% ipython --no-banner

In [1]: import numpy as np

In [2]: np.set_printoptions(precision=2, suppress=True, linewidth=120)

In [3]: rd = lambda a: np.round(a, 2) + 0

In [4]: rng = np.random.default_rng(241)

In [5]: theta = np.sort(rng.uniform(-2, 2, 19))

In [6]: mat = np.c_[theta, theta ** 2, theta ** 3] @ np.array([[-2, 2, 2, 1, 4, 0], [-2, 4, 3, 0, 4, 5], [3, 5, -4, 1, 1, -5]])

In [7]: rd(mat)
Out[7]: 
array([[-17.47, -16.77,  25.42,  -6.72,  -0.14,  39.71],
       [-11.19, -10.45,  16.64,  -4.74,  -0.4 ,  27.25],
       [ -4.45,  -4.22,   7.1 ,  -2.51,  -0.87,  13.23],
       [ -4.31,  -4.1 ,   6.89,  -2.46,  -0.88,  12.92],
       [ -2.88,  -2.9 ,   4.82,  -1.96,  -1.01,   9.73],
       [ -0.1 ,  -0.79,   0.63,  -0.77,  -1.17,   2.65],
       [  0.22,  -0.55,   0.07,  -0.54,  -1.08,   1.47],
       [  0.34,  -0.37,  -0.22,  -0.32,  -0.86,   0.57],
       [  0.34,  -0.36,  -0.24,  -0.31,  -0.83,   0.51],
       [  0.19,  -0.17,  -0.17,  -0.11,  -0.38,   0.06],
       [ -0.16,   0.18,   0.17,   0.08,   0.32,   0.03],
       [ -0.97,   1.92,   1.07,   0.49,   2.46,   0.51],
       [ -1.05,   2.23,   1.16,   0.55,   2.76,   0.57],
       [ -1.36,   6.16,   1.49,   1.22,   5.88,   0.68],
       [ -1.13,   9.87,   1.17,   1.82,   8.31,   0.21],
       [ -0.44,  14.85,   0.26,   2.62,  11.22,  -0.9 ],
       [ -0.27,  15.87,   0.03,   2.78,  11.78,  -1.18],
       [  1.39,  23.83,  -2.13,   4.06,  15.92,  -3.73],
       [  4.41,  35.5 ,  -6.08,   5.95,  21.46,  -8.35]])

In [8]: # null space of dimension 3

In [9]: Xc = mat - mat.mean(axis=0)

In [10]: vecs = np.linalg.svd(Xc)[2][:3]

In [11]: Y = Xc - Xc @ vecs.T @ vecs

In [12]: rd(np.cov(Xc @ vecs.T, rowvar=False))
Out[12]: 
array([[339.26,   0.  ,   0.  ],
       [  0.  ,  65.62,   0.  ],
       [  0.  ,   0.  ,   1.44]])
